>>> import numpy as np
>>> from numpy import linalg as LA
>>> np.set_printoptions(precision=2, suppress=True, linewidth=160, legacy="1.25")
>>> K = np.maximum(np.array([[0], [0], [3], [9], [4], [8], [0], [9], [4], [5], [7], [8], [4], [3]]) @ np.array([[1, 2, 2]]) + np.array([-2, -2, -2]), 0)
>>> K
array([[ 0,  0,  0],
       [ 0,  0,  0],
       [ 1,  4,  4],
       [ 7, 16, 16],
       [ 2,  6,  6],
       [ 6, 14, 14],
       [ 0,  0,  0],
       [ 7, 16, 16],
       [ 2,  6,  6],
       [ 3,  8,  8],
       [ 5, 12, 12],
       [ 6, 14, 14],
       [ 2,  6,  6],
       [ 1,  4,  4]])
>>> Z = K[[11, 10]].astype(float)
>>> for _ in range(5):
...     lab = LA.norm(K[:, None] - Z, axis=-1).argmin(axis=1)
...     Z = np.array([K[lab == j].mean(axis=0) for j in range(2)])
... 
>>> lab
array([1, 1, 1, 0, 1, 0, 1, 0, 1, 1, 0, 0, 1, 1])
>>> Z
array([[ 6.2 , 14.4 , 14.4 ],
       [ 1.22,  3.78,  3.78]])
>>> Z[1] - Z[0]
array([ -4.98, -10.62, -10.62])
>>> Uu, sig, VT = LA.svd(K)
>>> sig.round(2) + 0
array([52.15,  1.37,  0.  ])
>>> np.argmax(sig[:-1] / (sig[1:] + 1e-6)) + 1
2
>>> M2 = Uu[:, :2] @ np.diag(sig[:2]) @ VT[:2]
>>> round(float(LA.norm(K - M2, 2)), 2), round(float(sig[2]), 2)
(0.0, 0.0)
>>> LA.matrix_rank(K, rtol=0.05)
1
>>> W = np.array([[0, 2, 1, 2, 1], [2, 2, 1, 2, 2], [0, 2, 1, 1, 1]])
>>> beta = np.array([-2, -1, 1, -1, -2])
>>> act = np.maximum(K @ W + beta, 0)
>>> act
array([[ 0,  0,  1,  0,  0],
       [ 0,  0,  1,  0,  0],
       [ 6, 17, 10, 13, 11],
       [30, 77, 40, 61, 53],
       [10, 27, 15, 21, 18],
       [26, 67, 35, 53, 46],
       [ 0,  0,  1,  0,  0],
       [30, 77, 40, 61, 53],
       [10, 27, 15, 21, 18],
       [14, 37, 20, 29, 25],
       [22, 57, 30, 45, 39],
       [26, 67, 35, 53, 46],
       [10, 27, 15, 21, 18],
       [ 6, 17, 10, 13, 11]])
>>> (act > 0).mean(axis=0)
array([0.79, 0.79, 1.  , 0.79, 0.79])
>>> LA.matrix_rank(act)
3
>>> Z = np.array([[-2, 0], [0, -2], [4, -3], [-5, 3], [2, 0]])
>>> W @ Z
array([[-4, -1],
       [-6, -1],
       [ 1, -4]])
>>> act @ Z
array([[  4,  -3],
       [  4,  -3],
       [-15, -25],
       [-99, -91],
       [-29, -36],
       [-85, -80],
       [  4,  -3],
       [-99, -91],
       [-29, -36],
       [-43, -47],
       [-71, -69],
       [-85, -80],
       [-29, -36],
       [-15, -25]])
>>> Uu, sig, VT = LA.svd(act)
>>> vecs = VT[:(sig > 1e-8).sum()]
>>> rng = np.random.default_rng(66325)
>>> vec = act[8] + -2 * act[10] + rng.integers(2) * np.eye(5)[3]
>>> vec
array([-34., -87., -45., -69., -60.])
>>> np.round(vecs.T @ vecs, 2) + 0
array([[ 0.4 , -0.2 ,  0.  ,  0.2 ,  0.4 ],
       [-0.2 ,  0.86,  0.  ,  0.28, -0.01],
       [ 0.  ,  0.  ,  1.  ,  0.  ,  0.  ],
       [ 0.2 ,  0.28,  0.  ,  0.29,  0.3 ],
       [ 0.4 , -0.01,  0.  ,  0.3 ,  0.45]])
>>> X = np.load("mat.npy")
>>> X
array([[ 5.,  2.,  1.,  0.],
       [ 0.,  1.,  0., -2.],
       [ 0., -1., -3., -3.],
       [ 0., -3., -1.,  3.]])
>>> Uu, sig, VT = LA.svd(X)
>>> np.argmax(sig[:-1] / (sig[1:] + 1e-6)) + 1
3
>>> M2 = Uu[:, :3] @ np.diag(sig[:3]) @ VT[:3]
>>> LA.matrix_rank(M2)
3
>>> np.round(LA.norm(X - M2) / LA.norm(X), 2)
0.02
>>> round(LA.norm(X - M2, 2), 2), round(float(sig[3]), 2)
(0.19, 0.19)
>>> w, vecs = LA.eig(X)
>>> np.sort(LA.eigvals(LA.inv(X)))
array([-4.43, -0.27,  0.2 ,  0.21])
>>> np.sort(LA.eigvals(X @ X))
array([ 0.05, 13.26, 23.69, 25.  ])
>>> round(float(np.prod(w)), 2)
20.0
>>> np.sort(LA.eigvals(X.T))
array([-3.64, -0.23,  4.87,  5.  ])
>>> np.einsum("ii->", X)
6.0
>>> round(LA.det(X[::-1]), 2)
20.0
>>> np.poly(X)
array([  1.,  -6., -13.,  86.,  20.])
>>> LA.eigvals(X)
array([ 5.  ,  4.87, -0.23, -3.64])
>>> np.einsum("ij,ji->", X, X)
62.0
>>> np.kron(np.eye(2, dtype=int), X)
array([[ 5.,  2.,  1.,  0.,  0.,  0.,  0.,  0.],
       [ 0.,  1.,  0., -2.,  0.,  0.,  0., -0.],
       [ 0., -1., -3., -3.,  0., -0., -0., -0.],
       [ 0., -3., -1.,  3.,  0., -0., -0.,  0.],
       [ 0.,  0.,  0.,  0.,  5.,  2.,  1.,  0.],
       [ 0.,  0.,  0., -0.,  0.,  1.,  0., -2.],
       [ 0., -0., -0., -0.,  0., -1., -3., -3.],
       [ 0., -0., -0.,  0.,  0., -3., -1.,  3.]])
